$ python -q
>>> import numpy as np
>>> np.set_printoptions(suppress=True, linewidth=200)
>>> rd = lambda a: np.round(a, 1) + 0
>>> W0 = np.load("w.npy")
>>> print(W0)
[[ 0.  1.  0.  2.]
 [ 0.  0.  3.  1.]
 [ 0.  0.  4. -9.]
 [ 0.  0. -5. -9.]]
>>> # looks like rank 3
>>> print(rd(np.linalg.norm(W0, 2) / np.linalg.norm(W0)))
0.9
>>> print(np.linalg.matrix_rank(W0, rtol=0.1))
2
>>> print(np.allclose(W0[:-1].T @ np.linalg.lstsq(W0[:-1].T, W0[-1])[0], W0[-1]))
True
>>> print(rd(np.trace(np.linalg.pinv(W0) @ W0)))
3.0
>>> rng = np.random.default_rng(585)
>>> M = np.array([[1, -1, -3], [1, 1, 0], [-2, 2, 3], [3, -1, 0], [3, -1, -1]]) * (rng.random((5, 3)) < 0.3)
>>> print(M)
[[ 1  0  0]
 [ 0  0  0]
 [-2  2  0]
 [ 0  0  0]
 [ 0 -1  0]]
>>> rank = np.linalg.matrix_rank(M)
>>> print(rank)
2
>>> ns = np.linalg.svd(M)[2][rank:].T
>>> print(ns @ ns.T)
[[0. 0. 0.]
 [0. 0. 0.]
 [0. 0. 1.]]
>>> print(ns.shape)
(3, 1)
>>> print(np.linalg.lstsq(M[:-1].T, M[-1])[2])
2
>>> print(np.abs(np.diag(np.linalg.qr(M)[1])) > 1e-9)
[ True  True False]
>>> other = M + rng.integers(-2, 3, (5, 2)) @ rng.integers(-2, 3, (2, 3))
>>> print(other)
[[ 5 -5  4]
 [-3  0  2]
 [ 2  0  0]
 [-2 -2  4]
 [ 5 -5  2]]
>>> print(np.abs(other - M).sum(axis=1))
[13  5  6  8 11]
>>> print(rd(np.linalg.svd(other - M, compute_uv=False)))
[10.9  6.4  0. ]
>>> print(np.linalg.matrix_rank(other - M, tol=1e-8))
2
>>> print(other - M)
[[ 4 -5  4]
 [-3  0  2]
 [ 4 -2  0]
 [-2 -2  4]
 [ 5 -4  2]]
>>> E = np.eye(3, dtype=int)[rng.permutation(3)]
>>> print(E)
[[0 1 0]
 [0 0 1]
 [1 0 0]]
>>> print(E @ E.T)
[[1 0 0]
 [0 1 0]
 [0 0 1]]
>>> print(E.T @ E)
[[1 0 0]
 [0 1 0]
 [0 0 1]]
>>> print(E[:, 2] @ E[:, 0])
0
>>> x0 = np.array([1, 1, -3])
>>> print(rd(np.linalg.norm(x0)), rd(np.linalg.norm(E @ x0)))
3.3 3.3
>>> print(E.T @ (E @ x0))
[ 1  1 -3]
>>> print([p for p in range(1, 25) if np.allclose(np.linalg.matrix_power(E, p), np.eye(3))])
[3, 6, 9, 12, 15, 18, 21, 24]
>>> print(E @ (-1.0) ** np.arange(3))
[-1.  1.  1.]
>>> print(rd(np.fft.fft(E[0])))
[ 1. +0.j  -0.5-0.9j -0.5+0.9j]
>>> print(E @ np.ones(3))
[1. 1. 1.]
>>> print(np.sort(np.abs(np.fft.fft(E[0]))), rd(np.sort(np.linalg.svd(E, compute_uv=False))))
[1. 1. 1.] [1. 1. 1.]
>>> O = E.astype(float).copy()
>>> for j in range(3):
...     O[:, j] -= O[:, :j] @ (O[:, :j].T @ O[:, j])
...     O[:, j] /= np.linalg.norm(O[:, j])
... 
>>> print(O.T @ O)
[[1. 0. 0.]
 [0. 1. 0.]
 [0. 0. 1.]]
>>> print(O.T @ E)
[[1. 0. 0.]
 [0. 1. 0.]
 [0. 0. 1.]]
>>> K = np.load("run11.npy")
>>> print(K)
[[1 0 0]
 [2 1 0]
 [2 4 1]]
>>> # triangular: eigenvalues sit on the diagonal
>>> print(rd(np.abs(np.linalg.eigvals(K)).max()))
1.0
>>> print(np.trace(K))
3
>>> print(np.allclose(K @ K.T, K.T @ K))
False
>>> K.inv()
Traceback (most recent call last):
  File "<python-input-49>", line 1, in <module>
    K.inv()
    ^^^^^
AttributeError: 'numpy.ndarray' object has no attribute 'inv'
>>> print(rd(np.linalg.det(K)))
1.0
>>> print((K - K.T) / 2)
[[ 0. -1. -1.]
 [ 1.  0. -2.]
 [ 1.  2.  0.]]
>>> print(K @ K)
[[ 1  0  0]
 [ 4  1  0]
 [12  8  1]]
>>> print(np.allclose(K, K.T))
False
>>> print(np.linalg.matrix_power(K, 2))
[[ 1  0  0]
 [ 4  1  0]
 [12  8  1]]
>>> print(rd(np.abs(np.linalg.svd(K)[2][-1])))
[0.1 0.3 1. ]
>>> print(np.linalg.matrix_rank(K, rtol=0.1))
2
>>> left, sv, VT = np.linalg.svd(K)
>>> print(rd(sv))
[5.  1.5 0.1]
>>> print(np.argmax(sv[:-1] / (sv[1:] + 1e-6)) + 1)
2
>>> other = left[:, :2] @ np.diag(sv[:2]) @ VT[:2]
>>> print(np.linalg.matrix_rank(other))
2
>>> print(np.linalg.matrix_rank(K, rtol=0.05))
2
>>> print(rd(other))
[[ 1.   0.  -0.1]
 [ 2.   1.   0.1]
 [ 2.   4.   1. ]]
>>> x0 = np.array([0, -2, 2])
>>> y = K @ x0
>>> beta, lr = np.zeros(3), 1 / np.linalg.norm(K, 2) ** 2
>>> for i in range(50):
...     beta -= lr * K.T @ (K @ beta - y)
...     if i % 10 == 0: print(i, round(np.linalg.norm(K @ beta - y), 1))
... 
0 0.8
10 0.4
20 0.3
30 0.3
40 0.3
>>> print(rd(beta))
[-0.3 -1.3 -0.3]
>>> x0 = np.array([0, -2, 0])
>>> h = np.maximum(K @ x0, 0)
>>> print(np.maximum(K @ (3 * x0), 0))
[0 0 0]
>>> print(K.T @ h)
[0 0 0]
>>> data = np.array([[2, 2, 1, 1], [2, 1, 2, 0], [0, 1, 1, 0], [0, 0, 1, 1], [2, 0, 1, 0]])
>>> print(data)
[[2 2 1 1]
 [2 1 2 0]
 [0 1 1 0]
 [0 0 1 1]
 [2 0 1 0]]
>>> x0 = np.array([0, 3, 0, 2])
>>> y = data @ x0
>>> try:
...     np.linalg.solve(data, y)
... except np.linalg.LinAlgError as e:
...     print("failed:", e)
... 
failed: Last 2 dimensions of the array must be square
>>> print(rd(np.linalg.lstsq(data, y)[0]))
[0. 3. 0. 2.]
>>> print(rd(np.linalg.pinv(data) @ data))
[[1. 0. 0. 0.]
 [0. 1. 0. 0.]
 [0. 0. 1. 0.]
 [0. 0. 0. 1.]]
>>> y = y + 0.1 * rng.normal(size=5)
>>> print(rd(y))
[7.9 3.  2.9 1.9 0.1]
>>> beta, *_ = np.linalg.lstsq(data, y)
>>> print(rd(data.T @ (y - data @ beta)))
[0. 0. 0. 0.]
>>> print(rd(np.linalg.norm(y - data @ beta)))
0.0
>>> print([round(float(np.linalg.norm(np.linalg.solve(data.T @ data + lam * np.eye(4), data.T @ y))), 2) for lam in (0, 1, 10, 100)])
[3.5, 2.69, 1.28, 0.31]
>>> print(beta.round())
[ 0.  3. -0.  2.]
